% ipython --no-banner

In [1]: import numpy as np

In [2]: from numpy import linalg as LA

In [3]: np.set_printoptions(precision=3, suppress=True, linewidth=140)

In [4]: tidy = lambda a: np.round(a, 3) + 0

In [5]: A2 = np.array([[0, -4], [5, 3]])

In [6]: Z = np.array([[3, 1], [4, -1]])

In [7]: J = np.kron(A2, Z)

In [8]: J
Out[8]: 
array([[  0,   0, -12,  -4],
       [  0,   0, -16,   4],
       [ 15,   5,   9,   3],
       [ 20,  -5,  12,  -3]])

In [9]: w1 = np.array([[1, 0, 2], [1, 0, 2], [2, 1, 1], [1, 1, 2]])

In [10]: beta = np.array([-3, 0, 2])

In [11]: act = np.maximum(J @ w1 + beta, 0)

In [12]: (act > 0).mean(axis=0)
Out[12]: array([0.5, 0.5, 0.5])

In [13]: act
Out[13]: 
array([[ 0,  0,  0],
       [ 0,  0,  0],
       [38, 12, 57],
       [33,  9, 38]])

In [14]: Z = np.array([[8, 1, 5], [5, 2, 0], [3, 7, 2]])

In [15]: w1 @ Z
Out[15]: 
array([[14, 15,  9],
       [14, 15,  9],
       [24, 11, 12],
       [19, 17,  9]])

In [16]: rng = np.random.default_rng(41388)

In [17]: lab = rng.permutation(4)

In [18]: lab
Out[18]: array([0, 1, 3, 2])

In [19]: A2 = J[lab][:, lab]

In [20]: np.diag(A2)
Out[20]: array([ 0,  0, -3,  9])

In [21]: tidy(LA.det(A2)), tidy(LA.det(J[lab]))
Out[21]: (np.float64(19600.0), np.float64(-19600.0))

In [22]: np.allclose(A2, J)
Out[22]: False

In [23]: u, g = J[1], J[2]

In [24]: u @ u
Out[24]: np.int64(272)

In [25]: pr = (u @ g) / (u @ u) * u

In [26]: (g - pr) @ u
Out[26]: np.float64(0.0)

In [27]: A2 = J + rng.integers(-2, 3, (4, 1)) @ rng.integers(-2, 3, (1, 4))

In [28]: A2
Out[28]: 
array([[ -2,   2, -12,   0],
       [  1,  -1, -16,   2],
       [ 13,   7,   9,   7],
       [ 18,  -3,  12,   1]])

In [29]: np.abs(A2 - J).sum(axis=1)
Out[29]: array([8, 4, 8, 8])

In [30]: A2 - J
Out[30]: 
array([[-2,  2,  0,  4],
       [ 1, -1,  0, -2],
       [-2,  2,  0,  4],
       [-2,  2,  0,  4]])

In [31]: hat = np.triu(np.array([[-2, 1, 0, 0], [0, 2, -2, -1], [-2, 1, -2, 0], [1, 1, 1, 0]]), 1) + np.eye(4)

In [32]: A2 = hat @ J @ LA.inv(hat)

In [33]: hat @ J - J @ hat
Out[33]: 
array([[  0.,   0., -16.,   4.],
       [-50.,  -5., -30.,  -3.],
       [  0., -15.,  10.,   5.],
       [  0., -20., -10.,  -5.]])

In [34]: tidy(LA.det(A2))
Out[34]: np.float64(19600.0)

In [35]: A2
Out[35]: 
array([[  0.,   0., -28.,   0.],
       [-50.,  45.,  44.,  46.],
       [ 15., -10., -11.,  -7.],
       [ 20., -25., -38., -28.]])

In [36]: print(tidy(np.poly(A2)))
[    1.    -6.   297.   840. 19600.]

In [37]: A2 = np.array([[1, 1], [1, -1]])

In [38]: m1 = np.kron(A2, np.kron(A2, A2))[rng.permutation(8)][:3]

In [39]: m1
Out[39]: 
array([[ 1, -1,  1, -1,  1, -1,  1, -1],
       [ 1,  1, -1, -1, -1, -1,  1,  1],
       [ 1, -1, -1,  1, -1,  1,  1, -1]])

In [40]: x0 = np.array([0, 3, 2, 3])

In [41]: y = J @ x0

In [42]: beta, lr = np.zeros(4), 1 / LA.norm(J, 2) ** 2

In [43]: for i in range(6):
    ...:     beta -= lr * J.T @ (J @ beta - y)
    ...:     if i % 2 == 0: print(i, round(LA.norm(J @ beta - y), 3))
    ...: 
0 38.873
2 31.261
4 25.879

In [44]: tidy(LA.cond(J))
Out[44]: np.float64(7.155)

In [45]: x0 = np.array([-2, 0, 0, -3, 0, -3, -3, 1])

In [46]: h1 = np.maximum(m1 @ x0, 0)

In [47]: np.maximum(m1 @ x0, 0) - np.maximum(-m1 @ x0, 0)
Out[47]: array([  0,   2, -12])

In [48]: print(m1 * (h1 > 1e-9)[:, None])
[[ 0  0  0  0  0  0  0  0]
 [ 1  1 -1 -1 -1 -1  1  1]
 [ 0  0  0  0  0  0  0  0]]

In [49]: A2 = m1 / LA.norm(m1, axis=1, keepdims=True)

In [50]: G = A2 @ A2.T

In [51]: (np.abs(G) > 0.9).astype(int)
Out[51]: 
array([[1, 0, 0],
       [0, 1, 0],
       [0, 0, 1]])

In [52]: tidy(G[0])
Out[52]: array([1., 0., 0.])

In [53]: tidy(G)
Out[53]: 
array([[1., 0., 0.],
       [0., 1., 0.],
       [0., 0., 1.]])

In [54]: K = np.load("m.npy")

In [55]: K
Out[55]: 
array([[ 0,  0,  0],
       [ 0,  0,  0],
       [-2,  1, -3],
       [-1,  3, -2],
       [-3,  4, -5],
       [-2,  1, -3],
       [-1,  3, -2],
       [ 0,  0,  0],
       [ 0,  0,  0],
       [ 0,  0,  0],
       [-1,  3, -2],
       [ 0,  0,  0],
       [ 0,  0,  0],
       [ 0,  0,  0],
       [-1,  3, -2],
       [ 0,  0,  0],
       [-2,  1, -3]])

In [56]: lab = K[:, 1] > np.median(K[:, 1])

In [57]: u = K[lab].mean(axis=0) - K[~lab].mean(axis=0)

In [58]: lab.astype(int)
Out[58]: array([0, 0, 1, 1, 1, 1, 1, 0, 0, 0, 1, 0, 0, 0, 1, 0, 1])

In [59]: (((K - K.mean(axis=0)) @ u > 0) == lab).mean()
Out[59]: np.float64(1.0)

In [60]: ((K - K.mean(axis=0)) @ u > 0).astype(int)
Out[60]: array([0, 0, 1, 1, 1, 1, 1, 0, 0, 0, 1, 0, 0, 0, 1, 0, 1])

In [61]: print(np.argsort(-np.abs(u).round(6), kind="stable"))
[2 1 0]

In [62]: cen = K - K.mean(axis=0)

In [63]: U, sigma, VT = LA.svd(cen, full_matrices=False)

In [64]: np.searchsorted(np.cumsum(sigma ** 2) / (sigma ** 2).sum(), 0.9) + 1
Out[64]: np.int64(2)

In [65]: (np.sign(U[:, 0]) == np.sign(U[0, 0])).astype(int)
Out[65]: array([1, 1, 0, 0, 0, 0, 0, 1, 1, 1, 0, 1, 1, 1, 0, 1, 0])

In [66]: print(np.abs(VT[0]).argmax())
2

In [67]: w1 = np.array([[5, 5, 0], [1, 4, 4], [1, -5, -5]])

In [68]: beta = np.array([3, 0, 0])

In [69]: act = np.maximum(K @ w1 + beta, 0)

In [70]: tidy((act > 0).mean(axis=0))
Out[70]: array([0.529, 0.471, 0.471])

In [71]: LA.matrix_rank(act)
Out[71]: np.int64(3)

In [72]: print((act > 0).astype(int))
[[1 0 0]
 [1 0 0]
 [0 1 1]
 [0 1 1]
 [0 1 1]
 [0 1 1]
 [0 1 1]
 [1 0 0]
 [1 0 0]
 [1 0 0]
 [0 1 1]
 [1 0 0]
 [1 0 0]
 [1 0 0]
 [0 1 1]
 [1 0 0]
 [0 1 1]]

In [73]: Z = np.array([[1, 1], [1, 0], [1, 2]])

In [74]: print(act @ Z)
[[ 3  3]
 [ 3  3]
 [28 38]
 [39 44]
 [67 82]
 [28 38]
 [39 44]
 [ 3  3]
 [ 3  3]
 [ 3  3]
 [39 44]
 [ 3  3]
 [ 3  3]
 [ 3  3]
 [39 44]
 [ 3  3]
 [28 38]]

In [75]: w1 @ Z
Out[75]: 
array([[10,  5],
       [ 9,  9],
       [-9, -9]])

In [76]: (act @ Z).round(6).argmax(axis=1)
Out[76]: array([0, 0, 1, 1, 1, 1, 1, 0, 0, 0, 1, 0, 0, 0, 1, 0, 1])

In [77]: Z = K[[2, 15]].astype(float)

In [78]: for _ in range(6):
    ...:     lab = LA.norm(K[:, None] - Z, axis=-1).argmin(axis=1)
    ...:     Z = np.array([K[lab == j].mean(axis=0) for j in range(2)])
    ...: 

In [79]: lab
Out[79]: array([1, 1, 0, 0, 0, 0, 0, 1, 1, 1, 0, 1, 1, 1, 0, 1, 0])

In [80]: print(Z[1] - Z[0])
[ 1.625 -2.375  2.75 ]

In [81]: np.abs(Z[1] - Z[0]).argmax()
Out[81]: np.int64(2)

In [82]: print(Z)
[[-1.625  2.375 -2.75 ]
 [ 0.     0.     0.   ]]

In [83]: M = np.load("dump.npy")

In [84]: M
Out[84]: 
array([[2., 1., 0., 0.],
       [0., 2., 1., 0.],
       [0., 0., 2., 1.],
       [0., 0., 0., 2.]])

In [85]: w1 = np.array([[7, 6, 0, 7], [1, 1, 3, 6], [2, 2, 7, 9], [7, 5, 2, 7]])

In [86]: beta = np.array([-2, -2, 1, 1])

In [87]: act = np.maximum(M @ w1 + beta, 0)

In [88]: (act > 0).astype(int)
Out[88]: 
array([[1, 1, 1, 1],
       [1, 1, 1, 1],
       [1, 1, 1, 1],
       [1, 1, 1, 1]])

In [89]: act
Out[89]: 
array([[13., 11.,  4., 21.],
       [ 2.,  2., 14., 22.],
       [ 9.,  7., 17., 26.],
       [12.,  8.,  5., 15.]])

In [90]: (act > 0).mean(axis=0)
Out[90]: array([1., 1., 1., 1.])

In [91]: Z = np.array([[2, -2, -1], [-2, 1, 2], [-1, -1, -1], [2, -3, -2]])

In [92]: act @ Z
Out[92]: 
array([[  42.,  -82.,  -37.],
       [  30.,  -82.,  -56.],
       [  39., -106.,  -64.],
       [  33.,  -66.,  -31.]])

In [93]: w1 @ Z
Out[93]: 
array([[ 16, -29,  -9],
       [  9, -22, -14],
       [ 11, -36, -23],
       [ 16, -32, -13]])

In [94]: np.einsum("ii->", M)
Out[94]: np.float64(8.0)

In [95]: tidy(LA.det(M[::-1]))
Out[95]: np.float64(16.0)

In [96]: print(tidy(LA.det(2 * M)), tidy(LA.det(M)))
256.0 16.0

In [97]: np.kron(np.eye(2, dtype=int), M)
Out[97]: 
array([[2., 1., 0., 0., 0., 0., 0., 0.],
       [0., 2., 1., 0., 0., 0., 0., 0.],
       [0., 0., 2., 1., 0., 0., 0., 0.],
       [0., 0., 0., 2., 0., 0., 0., 0.],
       [0., 0., 0., 0., 2., 1., 0., 0.],
       [0., 0., 0., 0., 0., 2., 1., 0.],
       [0., 0., 0., 0., 0., 0., 2., 1.],
       [0., 0., 0., 0., 0., 0., 0., 2.]])

In [98]: tidy(LA.eigvals(M))
Out[98]: array([2., 2., 2., 2.])

In [99]: tidy(LA.det(M.T))
Out[99]: np.float64(16.0)

In [100]: A2 = M / np.sqrt((M ** 2).mean(axis=1, keepdims=True))

In [101]: M - M.mean(axis=1, keepdims=True)
Out[101]: 
array([[ 1.25,  0.25, -0.75, -0.75],
       [-0.75,  1.25,  0.25, -0.75],
       [-0.75, -0.75,  1.25,  0.25],
       [-0.5 , -0.5 , -0.5 ,  1.5 ]])

In [102]: tidy(A2[2])
Out[102]: array([0.   , 0.   , 1.789, 0.894])

In [103]: A = np.load("run17.npy")

In [104]: print(A)
[[2 1 0]
 [1 2 1]
 [0 1 2]]

In [105]: blk = np.stack([A, 5 * A, A[::-1]])

In [106]: tidy(LA.norm(blk, axis=(1, 2)))
Out[106]: array([ 4., 20.,  4.])

In [107]: np.einsum("bij,cij->bc", blk, blk)
Out[107]: 
array([[ 16,  80,   8],
       [ 80, 400,  40],
       [  8,  40,  16]])

In [108]: W0 = np.loadtxt("data.csv", delimiter=",")

In [109]: tidy(W0)
Out[109]: 
array([[ 0.5  ,  0.   ,  0.   ,  0.866],
       [ 0.   ,  1.   ,  0.   ,  0.   ],
       [ 0.   ,  0.   ,  1.   ,  0.   ],
       [-0.866,  0.   ,  0.   ,  0.5  ]])

In [110]: hat = np.triu(np.array([[5, -1, -5, 3], [0, 5, 2, -5], [-3, -1, -3, 2], [2, 4, 2, -1]]), 1) + np.eye(4)

In [111]: A2 = hat @ W0 @ LA.inv(hat)

In [112]: LA.matrix_rank(A2)
Out[112]: np.int64(4)

In [113]: tidy(np.trace(A2)), np.trace(W0)
Out[113]: (np.float64(3.0), np.float64(3.0))
